$ python -q
>>> import numpy as np
>>> from numpy import linalg as LA
>>> np.set_printoptions(precision=2, suppress=True, linewidth=160, sign=" ")
>>> tidy = lambda a: np.round(a, 2) + 0
>>> sv = 20 * 0.2 ** np.arange(3)
>>> Q, _ = LA.qr(np.array([[-0.3, -0.6, -1.1], [0.4, -0.4, -0.2], [-0.9, 0.3, 0.5]]))
>>> rng = np.random.default_rng(47)
>>> feats = rng.normal(size=(13, 3)) * sv @ Q
>>> print(tidy(feats))
[[  5.36  11.7    3.79]
 [  9.67  37.31   7.23]
 [  3.7   14.     3.03]
 [  4.69  15.86   5.73]
 [ -1.5   -6.2    1.89]
 [  6.9    8.64   8.84]
 [  0.98  -0.41   4.23]
 [ -3.84 -13.5   -1.49]
 [  1.    -2.95   1.43]
 [  4.64  31.71   3.23]
 [ -4.22 -11.12  -6.15]
 [  2.13  12.43  -0.7 ]
 [  4.08   6.7    6.4 ]]
>>> cen = feats - feats.mean(axis=0)
>>> U, sv, VT = LA.svd(cen, full_matrices=False)
>>> print(tidy(cen.mean(axis=0)))
[ 0.  0.  0.]
>>> print(LA.matrix_rank(cen))
3
>>> print(tidy(sv))
[ 54.79  12.44   3.2 ]
>>> labels = feats[:, 2] > np.median(feats[:, 2])
>>> f = feats[labels].mean(axis=0) - feats[~labels].mean(axis=0)
>>> print(tidy(f))
[ 5.01  9.82  5.86]
>>> print(labels.astype(int))
[ 1  1  0  1  0  1  1  0  0  0  0  0  1]
>>> print(np.argsort(-np.abs(f).round(6), kind="stable"))
[ 1  2  0]
>>> arr = np.loadtxt("data.csv", delimiter=",")
>>> print(arr)
[[  4.   0.  -8.]
 [  3.   5. -11.]
 [  0.   2. -14.]
 [  3.   8. -13.]
 [ -1.  13. -22.]
 [  1.  14. -15.]
 [ 10.  22. -11.]
 [ 19.  15. -18.]
 [ 18.  10. -11.]
 [ 19.   7. -13.]
 [ 12.   8.  -5.]
 [ 19.   5. -13.]
 [ 26.   6. -17.]
 [ 19.  14. -26.]
 [ 17.   9. -22.]
 [ 17.  13. -17.]
 [ 18.   5. -23.]
 [ 22.   3. -24.]]
>>> labels = arr[:, 2] > np.median(arr[:, 2])
>>> f = arr[labels].mean(axis=0) - arr[~labels].mean(axis=0)
>>> print(labels.astype(int))
[ 1  1  1  1  0  0  1  0  1  1  1  1  0  0  0  0  0  0]
>>> print(np.argsort(-np.abs(f).round(6), kind="stable"))
[ 2  0  1]
>>> print(tidy(f))
[-5.56 -2.78  9.44]
>>> print(((arr - arr.mean(axis=0)) @ f > 0).astype(int))
[ 1  1  1  1  1  1  1  0  1  0  1  1  0  0  0  0  0  0]
>>> print(tidy((((arr - arr.mean(axis=0)) @ f > 0) == labels).mean()))
0.83
